% python3 -q
>>> import numpy as np
>>> from numpy import linalg as LA
>>> np.set_printoptions(precision=3, suppress=True, linewidth=100, legacy="1.25")
>>> W0 = np.load("x.npy")
>>> print(W0)
[[ 5.967  4.074 16.039]
 [ 8.01  12.933 17.943]
 [ 2.989  2.026  8.069]
 [ 1.962  8.987  1.955]
 [ 3.04   2.042  7.989]]
>>> other = np.array([[2, 0], [0, -3], [-3, 2]])
>>> print(np.vstack([W0, other.T]).shape)
(7, 3)
>>> print(np.einsum("ij,ij->i", W0, W0))
[309.452 553.374  78.148  88.438  77.235]
>>> print(LA.matrix_rank(np.vstack([W0, other.T])))
3
>>> print(np.einsum("ij->j", W0))
[21.968 30.062 51.995]
>>> print(LA.matrix_rank(W0 @ other))
2
>>> u = np.array([2, 2, 4, 2])
>>> X = np.array([np.roll(u, i) for i in range(4)])
>>> print(X)
[[2 2 4 2]
 [2 2 2 4]
 [4 2 2 2]
 [2 4 2 2]]
>>> t3 = np.stack([X, 5 * X, X[::-1]])
>>> print(LA.norm(t3, axis=(1, 2)))
[10.583 52.915 10.583]
>>> print(LA.matrix_rank(t3))
[4 4 4]
>>> u, r1 = X[3], X[2]
>>> print(u @ r1)
24
>>> p = (u @ r1) / (u @ u) * u
>>> print(np.round(LA.norm(u + r1) ** 2 + LA.norm(u - r1) ** 2, 3))
112.0
>>> print(p)
[1.714 3.429 1.714 1.714]
>>> print(np.outer(u, r1))
[[ 8  4  4  4]
 [16  8  8  8]
 [ 8  4  4  4]
 [ 8  4  4  4]]
>>> C2 = X.T @ X
>>> print(C2)
[[28 24 24 24]
 [24 28 24 24]
 [24 24 28 24]
 [24 24 24 28]]
>>> print(np.allclose(C2, C2.T))
True
>>> proj = np.triu(np.array([[-3, 1, 2, -4], [-2, 5, 5, -4], [-2, 4, -5, 1], [-5, 0, -2, 4]]), 1) + np.eye(4)
>>> other = proj @ X @ LA.inv(proj)
>>> print(proj @ X - X @ proj)
[[  2. -12. -16.  12.]
 [ 12.  -8. -12.  16.]
 [  2.   0. -16.  24.]
 [  0.  -2. -24.  22.]]
>>> print(round(float(LA.det(other)), 3))
80.0
>>> print(np.trace(X))
8
>>> print(np.allclose(X, X.T))
True
>>> print(np.sort(np.abs(LA.eigvals(X))))
[ 2.  2.  2. 10.]
>>> print(np.allclose(X @ X.T, X.T @ X))
True
>>> C = np.array([[2, 0, -2], [-1, 1, -2], [1, -1, 0]])
>>> rng = np.random.default_rng(99)
>>> m1 = (rng.random((12, 3)) < 0.25) @ C
>>> print(m1)
[[ 0  0  0]
 [ 0  0  0]
 [ 0  0  0]
 [ 1 -1  0]
 [ 0  0  0]
 [ 0  0  0]
 [-1  1 -2]
 [ 0  0  0]
 [ 0  0  0]
 [ 0  0  0]
 [ 1  1 -4]
 [ 1  1 -4]]
>>> x0 = np.array([0, 2, 7])
>>> y = m1 @ x0
>>> print(np.round(LA.pinv(m1) @ m1, 3) + 0)
[[1. 0. 0.]
 [0. 1. 0.]
 [0. 0. 1.]]
>>> print(np.round(LA.solve(m1.T @ m1, m1.T @ y), 3) + 0)
[0. 2. 7.]
>>> print(y)
[  0   0   0  -2   0   0 -12   0   0   0 -26 -26]
>>> y = y + 0.1 * rng.normal(size=12)
>>> print(y)
[ -0.157   0.084   0.077  -1.919  -0.04    0.147 -12.075   0.121   0.029   0.17  -26.039 -25.93 ]
>>> b, *_ = LA.lstsq(m1, y)
>>> print(b.round())
[0. 2. 7.]
>>> print([round(float(LA.norm(LA.solve(m1.T @ m1 + lam * np.eye(3), m1.T @ y))), 2) for lam in (0, 1, 10, 100)])
[7.27, 6.06, 4.9, 1.74]
>>> print(round(float(LA.norm(y - m1 @ b)), 3))
0.333
